$ ipython --no-banner

In [1]: import numpy as np

In [2]: import numpy.linalg as la

In [3]: np.set_printoptions(suppress=True, linewidth=160)

In [4]: F = np.loadtxt("arr.csv", delimiter=",")

In [5]: F
Out[5]: 
array([[ 0., -3.,  1.,  0.,  2.,  3., -2., -2., -1., -1.],
       [ 3.,  0.,  1., -1., -1.,  0.,  2.,  4., -1.,  3.],
       [-1., -1.,  0.,  3., -1.,  3., -3., -3., -2., -2.],
       [ 0.,  1., -3.,  0.,  3.,  4., -3., -1.,  3.,  1.],
       [-2.,  1.,  1., -3.,  0.,  2.,  1.,  4., -2.,  4.],
       [-3.,  0., -3., -4., -2.,  0.,  2., -1.,  5.,  3.],
       [ 2., -2.,  3.,  3., -1., -2.,  0., -1.,  5., -5.],
       [ 2., -4.,  3.,  1., -4.,  1.,  1.,  0.,  3., -2.],
       [ 1.,  1.,  2., -3.,  2., -5., -5., -3.,  0., -2.],
       [ 1., -3.,  2., -1., -4., -3.,  5.,  2.,  2.,  0.]])

In [6]: np.unravel_index(np.abs(F).argmax(), F.shape)
Out[6]: (np.int64(5), np.int64(8))

In [7]: F - F[0]
Out[7]: 
array([[ 0.,  0.,  0.,  0.,  0.,  0.,  0.,  0.,  0.,  0.],
       [ 3.,  3.,  0., -1., -3., -3.,  4.,  6.,  0.,  4.],
       [-1.,  2., -1.,  3., -3.,  0., -1., -1., -1., -1.],
       [ 0.,  4., -4.,  0.,  1.,  1., -1.,  1.,  4.,  2.],
       [-2.,  4.,  0., -3., -2., -1.,  3.,  6., -1.,  5.],
       [-3.,  3., -4., -4., -4., -3.,  4.,  1.,  6.,  4.],
       [ 2.,  1.,  2.,  3., -3., -5.,  2.,  1.,  6., -4.],
       [ 2., -1.,  2.,  1., -6., -2.,  3.,  2.,  4., -1.],
       [ 1.,  4.,  1., -3.,  0., -8., -3., -1.,  1., -1.],
       [ 1.,  0.,  1., -1., -6., -6.,  7.,  4.,  3.,  1.]])

In [8]: F.sum(axis=1)
Out[8]: array([ -3.,  10.,  -7.,   5.,   6.,  -3.,   2.,   1., -12.,   1.])

In [9]: np.count_nonzero(F)
Out[9]: np.int64(86)

In [10]: la.matrix_rank(F)
Out[10]: np.int64(10)

In [11]: np.round(la.svd(F, compute_uv=False), 3)
Out[11]: array([13.454, 13.454,  9.208,  9.208,  5.459,  5.459,  2.879,  2.879,  0.329,  0.329])

In [12]: F.sum(axis=0)
Out[12]: array([  3., -10.,   7.,  -5.,  -6.,   3.,  -2.,  -1.,  12.,  -1.])

In [13]: np.diff(F, axis=0)
Out[13]: 
array([[ 3.,  3.,  0., -1., -3., -3.,  4.,  6.,  0.,  4.],
       [-4., -1., -1.,  4.,  0.,  3., -5., -7., -1., -5.],
       [ 1.,  2., -3., -3.,  4.,  1.,  0.,  2.,  5.,  3.],
       [-2.,  0.,  4., -3., -3., -2.,  4.,  5., -5.,  3.],
       [-1., -1., -4., -1., -2., -2.,  1., -5.,  7., -1.],
       [ 5., -2.,  6.,  7.,  1., -2., -2.,  0.,  0., -8.],
       [ 0., -2.,  0., -2., -3.,  3.,  1.,  1., -2.,  3.],
       [-1.,  5., -1., -4.,  6., -6., -6., -3., -3.,  0.],
       [ 0., -4.,  0.,  2., -6.,  2., 10.,  5.,  2.,  2.]])

In [14]: (F - F.T) / 2
Out[14]: 
array([[ 0., -3.,  1.,  0.,  2.,  3., -2., -2., -1., -1.],
       [ 3.,  0.,  1., -1., -1.,  0.,  2.,  4., -1.,  3.],
       [-1., -1.,  0.,  3., -1.,  3., -3., -3., -2., -2.],
       [ 0.,  1., -3.,  0.,  3.,  4., -3., -1.,  3.,  1.],
       [-2.,  1.,  1., -3.,  0.,  2.,  1.,  4., -2.,  4.],
       [-3.,  0., -3., -4., -2.,  0.,  2., -1.,  5.,  3.],
       [ 2., -2.,  3.,  3., -1., -2.,  0., -1.,  5., -5.],
       [ 2., -4.,  3.,  1., -4.,  1.,  1.,  0.,  3., -2.],
       [ 1.,  1.,  2., -3.,  2., -5., -5., -3.,  0., -2.],
       [ 1., -3.,  2., -1., -4., -3.,  5.,  2.,  2.,  0.]])

In [15]: round(float(la.det(F)), 3)
Out[15]: 410881.0

In [16]: x = np.array([2, 2, 0, 5, 0, 4, 2, 1, 0, 5])

In [17]: target = F @ x

In [18]: target
Out[18]: array([ -5.,  24.,   4.,  16.,  17.,  -8., -19.,  -3., -54.,  -9.])

In [19]: np.round(la.solve(F, target), 3) + 0
Out[19]: array([2., 2., 0., 5., 0., 4., 2., 1., 0., 5.])

In [20]: x = np.array([9, 0, -7, 0, -5, -5, 3, 5, -2, 0])

In [21]: target = F @ x

In [22]: coef, lr = np.zeros(10), 1 / la.norm(F, 2) ** 2

In [23]: for i in range(60):
    ...:     coef -= lr * F.T @ (F @ coef - target)
    ...:     if i % 10 == 0: print(i, round(la.norm(F @ coef - target), 3))
    ...: 
0 41.884
10 17.105
20 10.458
30 6.695
40 4.441
50 3.14

In [24]: round(la.cond(F), 3)
Out[24]: np.float64(40.863)

In [25]: arr = np.load("test14.npy")

In [26]: arr
Out[26]: 
array([[ 1,  1, -1, -1,  1,  1, -1, -1],
       [ 1, -1,  1, -1, -1,  1, -1,  1],
       [ 1, -1,  1, -1,  1, -1,  1, -1],
       [ 1,  1,  1,  1, -1, -1, -1, -1],
       [ 1,  1, -1, -1, -1, -1,  1,  1],
       [ 1,  1,  1,  1,  1,  1,  1,  1],
       [ 1, -1, -1,  1,  1, -1, -1,  1],
       [ 1, -1, -1,  1, -1,  1,  1, -1]])

In [27]: G = arr.T @ arr

In [28]: np.trace(G), (arr ** 2).sum()
Out[28]: (np.int64(64), np.int64(64))

In [29]: np.round(la.svd(arr, compute_uv=False) ** 2, 3)
Out[29]: array([8., 8., 8., 8., 8., 8., 8., 8.])

In [30]: np.round(la.eigvalsh(G)[::-1], 3)
Out[30]: array([8., 8., 8., 8., 8., 8., 8., 8.])

In [31]: np.allclose(G, G.T)
Out[31]: True

In [32]: (arr @ arr.T).shape
Out[32]: (8, 8)

In [33]: np.diag(G)
Out[33]: array([8, 8, 8, 8, 8, 8, 8, 8])

In [34]: la.matrix_rank(G)
Out[34]: np.int64(8)

In [35]: u = np.array([3, -6])

In [36]: np.cross(arr[2, :3], arr[6, :3])
Out[36]: array([2, 2, 0])

In [37]: np.correlate(arr[2], arr[6], "full")
Out[37]: array([ 1, -2,  1,  0,  1, -2,  1,  0, -1,  2, -1,  0, -1,  2, -1])

In [38]: np.array([np.convolve(row, u, "same") for row in arr])
Out[38]: 
array([[ 3, -3, -9,  3,  9, -3, -9,  3],
       [ 3, -9,  9, -9,  3,  9, -9,  9],
       [ 3, -9,  9, -9,  9, -9,  9, -9],
       [ 3, -3, -3, -3, -9,  3,  3,  3],
       [ 3, -3, -9,  3,  3,  3,  9, -3],
       [ 3, -3, -3, -3, -3, -3, -3, -3],
       [ 3, -9,  3,  9, -3, -9,  3,  9],
       [ 3, -9,  3,  9, -9,  9, -3, -9]])

In [39]: u = np.array([-6, 5, -6, 4, 2, -5, -2, -5])

In [40]: other = arr + np.outer(u, np.eye(8)[2])

In [41]: la.matrix_rank(la.inv(other) - la.inv(arr), tol=1e-8)
Out[41]: np.int64(1)

In [42]: other
Out[42]: 
array([[ 1.,  1., -7., -1.,  1.,  1., -1., -1.],
       [ 1., -1.,  6., -1., -1.,  1., -1.,  1.],
       [ 1., -1., -5., -1.,  1., -1.,  1., -1.],
       [ 1.,  1.,  5.,  1., -1., -1., -1., -1.],
       [ 1.,  1.,  1., -1., -1., -1.,  1.,  1.],
       [ 1.,  1., -4.,  1.,  1.,  1.,  1.,  1.],
       [ 1., -1., -3.,  1.,  1., -1., -1.,  1.],
       [ 1., -1., -6.,  1., -1.,  1.,  1., -1.]])

In [43]: round(float(la.det(other) / la.det(arr)), 3), round(1 + la.solve(arr, u)[2], 3)
Out[43]: (2.125, np.float64(2.125))
